$ ipython --no-banner

In [1]: import numpy as np

In [2]: import numpy.linalg as la

In [3]: np.set_printoptions(precision=1, suppress=True, linewidth=100)

In [4]: data = np.load("layer0.npy")

In [5]: print(data)
[[ 0.5  0.1 -0.7  0.9 -0.8  0.5  0.5 -0.7 -1.4 -0.4 -0.4  0.2]
 [-0.7  0.4  0.2 -0.3  1.8 -0.2 -1.  -1.3 -1.1  0.4  0.7  0.7]
 [ 0.1 -0.1  0.3 -1.1 -1.1 -0.6 -1.1 -0.1  0.7  0.8 -1.2  0.2]
 [-0.6 -0.2  1.2 -0.5 -1.  -1.2 -0.4 -0.6 -0.1  1.2 -1.2 -0.4]
 [ 0.3  0.8 -1.   0.1 -0.8  0.5 -0.4  1.1 -1.1 -0.7 -0.8  1.1]
 [ 0.2  0.8  0.2 -0.4  0.6 -0.6  0.3  0.  -0.6  0.5  2.5 -0.8]
 [-0.4  0.9  0.3 -0.5 -0.8  0.8  2.2  0.1 -0.8 -0.3 -0.5  1.7]
 [-0.5  2.   0.   0.1 -1.2  1.2  1.   1.   0.8 -1.1  0.5  1.1]
 [ 0.9  2.8  0.9  0.9 -0.2  1.4  0.6  0.7  1.4 -1.2  0.5  0.8]
 [ 0.   1.   2.4  1.  -0.3  1.6  0.  -0.8  1.1 -1.7  0.4  0. ]
 [ 0.3  0.2  0.6 -0.9  0.7  0.6 -0.1  1.3 -0.2 -0.4  1.6 -1.1]
 [-0.6  0.7 -0.8 -1.  -1.2  0.3  1.5  0.9 -0.2 -0.6  0.8  0.8]
 [-0.5 -0.1 -0.6  0.7  1.1 -0.4  1.4 -0.7  0.7  0.1  0.2 -1.9]
 [-0.2 -0.9 -0.3  0.  -1.2  2.  -2.2  1.3 -0.8 -1.7  0.5 -0.2]
 [-1.1  0.1  0.2 -0.7  1.6 -0.3  0.1 -1.1 -0.3  0.1  2.   0.5]
 [ 0.7  1.5  1.1  0.7  0.5  1.2  1.3  0.6  1.1 -1.  -1.9  1.5]
 [ 0.8  0.1  0.5  0.4 -0.8 -0.6  0.1  0.9  1.2  0.4 -1.6  1. ]
 [-0.4 -1.1 -0.2  0.2 -0.2 -0.6 -0.4  1.3  0.4  0.3 -1.1  0.5]
 [-1.1 -0.1  0.8 -0.9  2.3  0.5  0.3 -1.9  0.4 -0.2 -1.  -1. ]
 [-0.3 -0.2 -0.9  0.6 -1.8  0.  -0.3  1.  -0.8  0.   1.   0.5]
 [-0.8  0.   0.8 -0.5 -0.5  0.6 -1.2  0.   0.5 -0.9 -1.5  0.1]
 [ 1.6  0.2 -2.  -1.9  0.4  0.4 -2.1  0.1  0.6 -0.3 -1.   0.3]
 [ 0.1 -0.6  0.1 -1.4  0.9  0.6  1.2  0.2  1.5 -0.3  1.9 -0.6]
 [-0.4 -1.4  1.6 -0.9 -0.5 -0.8 -0.1 -1.1  0.3  0.3 -0.6  0. ]
 [-1.3 -0.6  0.1  1.2 -1.5 -1.6 -1.   1.1 -0.1  1.1 -1.2 -0.2]
 [ 0.3 -1.2  0.8  0.2  0.3  1.  -0.5 -0.3 -1.2 -0.7 -1.6  1.7]
 [-0.9  1.9 -0.5 -1.3 -0.7 -0.3  1.  -1.4 -0.3  0.4  1.1 -0.4]
 [ 0.3 -0.7 -1.  -3.3  0.2  1.  -0.6  0.5  0.8 -0.8 -0.1 -1.6]]

In [6]: C = data[[27, 3]].astype(float)

In [7]: for _ in range(6):
   ...:     z = la.norm(data[:, None] - C, axis=-1).argmin(axis=1)
   ...:     C = np.array([data[z == j].mean(axis=0) for j in range(2)])
   ...: 

In [8]: print(z)
[1 1 1 1 1 1 1 1 1 1 0 1 1 0 1 1 1 1 1 1 1 0 0 1 1 1 1 0]

In [9]: print(C[1] - C[0])
[-0.7  0.7  0.8  1.5 -0.4 -0.8  0.9 -0.7 -0.4  0.6 -0.8  1. ]

In [10]: Ac = data - data.mean(axis=0)

In [11]: left, sig, VT = la.svd(Ac, full_matrices=False)

In [12]: print(np.round(VT[0] * np.sign(VT[0, np.abs(VT[0]).argmax()]), 1) + 0)
[-0.1 -0.1  0.  -0.4  0.5 -0.1  0.1 -0.4  0.   0.1  0.5 -0.4]

In [13]: print(la.matrix_rank(Ac))
12

In [14]: print(np.round(sig ** 2 / (sig ** 2).sum(), 1) + 0)
[0.2 0.2 0.1 0.1 0.1 0.1 0.  0.  0.  0.  0.  0. ]

In [15]: print(la.norm(data, axis=1).argmax())
27

In [16]: print(round(la.norm(data, "nuc"), 1))
54.6

In [17]: la.norm(data, axis=2)
AxisError: axis 2 is out of bounds for array of dimension 2


In [18]: print(round(la.norm(data) ** 2 / la.norm(data, 2) ** 2, 1))
4.8

In [19]: A2 = np.array([[1, -2, 0, 1, 2, 2, -2, 2, -2, -1],
    ...:     [-2, -1, 0, 1, 0, 2, 2, 0, -1, 2],
    ...:     [2, -1, -1, -1, 2, -2, 0, 1, 0, 1],
    ...:     [-2, 2, 1, 0, -1, -2, 1, 1, 0, -1],
    ...:     [2, -1, 0, 1, 2, 1, 0, 2, 2, 1],
    ...:     [2, -1, 0, -2, 2, 0, 0, 2, 2, 2],
    ...:     [0, 1, -1, 0, 0, -2, 0, -1, 0, -1],
    ...:     [-1, 1, 0, -2, 2, -1, -1, 2, 2, -1],
    ...:     [2, 1, 1, 2, 2, 1, -1, -2, 0, 1],
    ...:     [0, -2, -1, 2, -1, 2, -2, -2, 0, 1]])

In [20]: E = A2 + A2.T

In [21]: print(E)
[[ 2 -4  2 -1  4  4 -2  1  0 -1]
 [-4 -2 -1  3 -1  1  3  1  0  0]
 [ 2 -1 -2  0  2 -2 -1  1  1  0]
 [-1  3  0  0  0 -4  1 -1  2  1]
 [ 4 -1  2  0  4  3  0  4  4  0]
 [ 4  1 -2 -4  3  0 -2  1  3  4]
 [-2  3 -1  1  0 -2  0 -2 -1 -3]
 [ 1  1  1 -1  4  1 -2  4  0 -3]
 [ 0  0  1  2  4  3 -1  0  0  1]
 [-1  0  0  1  0  4 -3 -3  1  2]]

In [22]: print(E.reshape(-1, 2))
[[ 2 -4]
 [ 2 -1]
 [ 4  4]
 [-2  1]
 [ 0 -1]
 [-4 -2]
 [-1  3]
 [-1  1]
 [ 3  1]
 [ 0  0]
 [ 2 -1]
 [-2  0]
 [ 2 -2]
 [-1  1]
 [ 1  0]
 [-1  3]
 [ 0  0]
 [ 0 -4]
 [ 1 -1]
 [ 2  1]
 [ 4 -1]
 [ 2  0]
 [ 4  3]
 [ 0  4]
 [ 4  0]
 [ 4  1]
 [-2 -4]
 [ 3  0]
 [-2  1]
 [ 3  4]
 [-2  3]
 [-1  1]
 [ 0 -2]
 [ 0 -2]
 [-1 -3]
 [ 1  1]
 [ 1 -1]
 [ 4  1]
 [-2  4]
 [ 0 -3]
 [ 0  0]
 [ 1  2]
 [ 4  3]
 [-1  0]
 [ 0  1]
 [-1  0]
 [ 0  1]
 [ 0  4]
 [-3 -3]
 [ 1  2]]

In [23]: E.reshape(10, 11)
ValueError: cannot reshape array of size 100 into shape (10,11)


In [24]: print(E.reshape(2, -1))
[[ 2 -4  2 -1  4  4 -2  1  0 -1 -4 -2 -1  3 -1  1  3  1  0  0  2 -1 -2  0  2 -2 -1  1  1  0 -1  3
   0  0  0 -4  1 -1  2  1  4 -1  2  0  4  3  0  4  4  0]
 [ 4  1 -2 -4  3  0 -2  1  3  4 -2  3 -1  1  0 -2  0 -2 -1 -3  1  1  1 -1  4  1 -2  4  0 -3  0  0
   1  2  4  3 -1  0  0  1 -1  0  0  1  0  4 -3 -3  1  2]]

In [25]: T = E.reshape(10, 2, -1)

In [26]: print(T[:, 0])
[[ 2 -4  2 -1  4]
 [-4 -2 -1  3 -1]
 [ 2 -1 -2  0  2]
 [-1  3  0  0  0]
 [ 4 -1  2  0  4]
 [ 4  1 -2 -4  3]
 [-2  3 -1  1  0]
 [ 1  1  1 -1  4]
 [ 0  0  1  2  4]
 [-1  0  0  1  0]]

In [27]: print(T.sum(axis=1))
[[ 6 -6  3 -1  3]
 [-3  1  0  3 -1]
 [ 0 -2 -1  1  2]
 [-5  4 -1  2  1]
 [ 7 -1  6  4  4]
 [ 4 -1 -1 -1  7]
 [-4  3 -3  0 -3]
 [ 2 -1  5 -1  1]
 [ 3 -1  1  2  5]
 [ 3 -3 -3  2  2]]

In [28]: print(np.einsum("ihd,jhd->hij", T, T).shape)
(2, 10, 10)

In [29]: print(T.shape)
(10, 2, 5)

In [30]: print(np.swapaxes(T, 1, 2)[0])
[[ 2  4]
 [-4 -2]
 [ 2  1]
 [-1  0]
 [ 4 -1]]

In [31]: print(np.einsum("ihd,ihd->ih", T, T))
[[41 22]
 [31 11]
 [13  7]
 [10 23]
 [37 41]
 [46 30]
 [15 18]
 [20 30]
 [21 11]
 [ 2 39]]
